$ ipython --no-banner

In [1]: import numpy as np

In [2]: np.set_printoptions(suppress=True, linewidth=140)

In [3]: E = np.loadtxt("w.csv", delimiter=",")

In [4]: E
Out[4]: 
array([[1., 1., 0., 1., 2., 1., 2., 0., 2., 1., 1., 2., 2.],
       [0., 1., 0., 2., 1., 2., 0., 2., 1., 1., 1., 2., 1.],
       [2., 2., 0., 1., 2., 1., 2., 1., 2., 2., 0., 1., 0.],
       [1., 1., 0., 1., 1., 2., 0., 0., 1., 2., 2., 2., 0.],
       [0., 2., 0., 0., 0., 2., 2., 1., 2., 1., 2., 0., 1.],
       [2., 1., 2., 2., 0., 0., 2., 2., 0., 1., 1., 1., 2.],
       [0., 0., 0., 0., 2., 0., 0., 1., 0., 0., 1., 0., 2.],
       [0., 0., 0., 1., 1., 1., 0., 1., 1., 2., 2., 2., 1.],
       [0., 0., 1., 0., 2., 0., 0., 0., 1., 2., 0., 0., 0.],
       [0., 1., 0., 2., 1., 2., 0., 2., 1., 1., 1., 2., 1.],
       [2., 1., 1., 2., 0., 2., 1., 1., 1., 1., 0., 2., 1.]])

In [5]: U, sigma, Vt = np.linalg.svd(E)

In [6]: V = Vt[:(sigma > 1e-8).sum()]

In [7]: rng = np.random.default_rng(114970)

In [8]: vec = E[0] + -2 * E[3] + rng.integers(2) * np.eye(13)[5]

In [9]: vec
Out[9]: array([-1., -1.,  0., -1.,  0., -2.,  2.,  0.,  0., -3., -3., -2.,  2.])

In [10]: np.linalg.matrix_rank(np.vstack([E, vec]))
Out[10]: np.int64(11)

In [11]: X = np.loadtxt("mat.csv", delimiter=",")

In [12]: X
Out[12]: 
array([[-0.7,  2. ,  2. ,  1. , -2. ,  2. ,  1. ,  0. ,  2. ],
       [ 2. , -1.7,  1. ,  1. ,  2. , -1. , -1. ,  1. ,  0. ],
       [ 0. ,  0. ,  0.3,  0. , -2. ,  1. ,  0. ,  2. ,  0. ],
       [ 0. ,  2. , -2. ,  1.3, -2. ,  1. ,  1. , -1. ,  0. ],
       [ 0. , -2. , -1. ,  1. ,  1.3,  0. ,  2. , -2. ,  2. ],
       [ 1. , -2. ,  2. ,  1. ,  1. ,  1.3, -1. ,  2. , -2. ],
       [-1. , -2. ,  2. ,  0. ,  0. ,  0. ,  2.3, -2. , -2. ],
       [ 0. ,  0. , -2. ,  0. , -2. ,  1. , -1. ,  1.3,  1. ],
       [-1. ,  2. ,  2. ,  1. , -2. ,  2. ,  1. ,  0. ,  2.3]])

In [13]: out = np.linalg.inv(X)

In [14]: round(np.linalg.slogdet(X)[0], 3)
Out[14]: np.float64(-1.0)

In [15]: np.round(np.linalg.det(X) * np.linalg.det(out), 3)
Out[15]: np.float64(1.0)

In [16]: np.round(np.linalg.inv(out), 3) + 0
Out[16]: 
array([[-0.7,  2. ,  2. ,  1. , -2. ,  2. ,  1. ,  0. ,  2. ],
       [ 2. , -1.7,  1. ,  1. ,  2. , -1. , -1. ,  1. ,  0. ],
       [ 0. ,  0. ,  0.3,  0. , -2. ,  1. ,  0. ,  2. ,  0. ],
       [ 0. ,  2. , -2. ,  1.3, -2. ,  1. ,  1. , -1. ,  0. ],
       [ 0. , -2. , -1. ,  1. ,  1.3,  0. ,  2. , -2. ,  2. ],
       [ 1. , -2. ,  2. ,  1. ,  1. ,  1.3, -1. ,  2. , -2. ],
       [-1. , -2. ,  2. ,  0. ,  0. ,  0. ,  2.3, -2. , -2. ],
       [ 0. ,  0. , -2. ,  0. , -2. ,  1. , -1. ,  1.3,  1. ],
       [-1. ,  2. ,  2. ,  1. , -2. ,  2. ,  1. ,  0. ,  2.3]])

In [17]: (np.abs(out) > 1e-9).astype(int)
Out[17]: 
array([[1, 1, 1, 1, 1, 1, 1, 1, 1],
       [1, 1, 1, 1, 1, 1, 1, 1, 1],
       [1, 1, 1, 1, 1, 1, 1, 1, 1],
       [1, 1, 1, 1, 1, 1, 1, 1, 1],
       [1, 1, 1, 1, 1, 1, 1, 1, 1],
       [1, 1, 1, 1, 1, 1, 1, 1, 1],
       [1, 1, 1, 1, 1, 1, 1, 1, 1],
       [1, 1, 1, 1, 1, 1, 1, 1, 1],
       [1, 1, 1, 1, 1, 1, 1, 1, 1]])

In [18]: np.round(X @ out, 3) + 0
Out[18]: 
array([[1., 0., 0., 0., 0., 0., 0., 0., 0.],
       [0., 1., 0., 0., 0., 0., 0., 0., 0.],
       [0., 0., 1., 0., 0., 0., 0., 0., 0.],
       [0., 0., 0., 1., 0., 0., 0., 0., 0.],
       [0., 0., 0., 0., 1., 0., 0., 0., 0.],
       [0., 0., 0., 0., 0., 1., 0., 0., 0.],
       [0., 0., 0., 0., 0., 0., 1., 0., 0.],
       [0., 0., 0., 0., 0., 0., 0., 1., 0.],
       [0., 0., 0., 0., 0., 0., 0., 0., 1.]])

In [19]: vec = np.array([-3, 2, 1, -3, 5, 4, 1, 5, 4])

In [20]: np.round(X @ np.ones(9), 3)
Out[20]: array([ 7.3,  3.3,  1.3,  0.3,  1.3,  3.3, -2.7, -1.7,  7.3])

In [21]: X @ np.eye(9)[8]
Out[21]: array([ 2. ,  0. ,  0. ,  0. ,  2. , -2. , -2. ,  1. ,  2.3])

In [22]: np.linalg.norm(X @ vec) <= np.linalg.norm(X, 2) * np.linalg.norm(vec) + 1e-9
Out[22]: np.True_

In [23]: (X @ vec).argmax()
Out[23]: np.int64(8)

In [24]: np.round(X @ vec, 3)
Out[24]: array([ 12.1,  -1.4,   4.3, -11.9,  -1.5,   3.2, -14.7,   1.5,  14.2])

In [25]: np.round(X * vec, 3)
Out[25]: 
array([[  2.1,   4. ,   2. ,  -3. , -10. ,   8. ,   1. ,   0. ,   8. ],
       [ -6. ,  -3.4,   1. ,  -3. ,  10. ,  -4. ,  -1. ,   5. ,   0. ],
       [ -0. ,   0. ,   0.3,  -0. , -10. ,   4. ,   0. ,  10. ,   0. ],
       [ -0. ,   4. ,  -2. ,  -3.9, -10. ,   4. ,   1. ,  -5. ,   0. ],
       [ -0. ,  -4. ,  -1. ,  -3. ,   6.5,   0. ,   2. , -10. ,   8. ],
       [ -3. ,  -4. ,   2. ,  -3. ,   5. ,   5.2,  -1. ,  10. ,  -8. ],
       [  3. ,  -4. ,   2. ,  -0. ,   0. ,   0. ,   2.3, -10. ,  -8. ],
       [ -0. ,   0. ,  -2. ,  -0. , -10. ,   4. ,  -1. ,   6.5,   4. ],
       [  3. ,   4. ,   2. ,  -3. , -10. ,   8. ,   1. ,   0. ,   9.2]])

In [26]: np.round((X * vec).sum(axis=1), 3)
Out[26]: array([ 12.1,  -1.4,   4.3, -11.9,  -1.5,   3.2, -14.7,   1.5,  14.2])

In [27]: np.round(np.einsum("ij,j->i", X, vec), 3)
Out[27]: array([ 12.1,  -1.4,   4.3, -11.9,  -1.5,   3.2, -14.7,   1.5,  14.2])
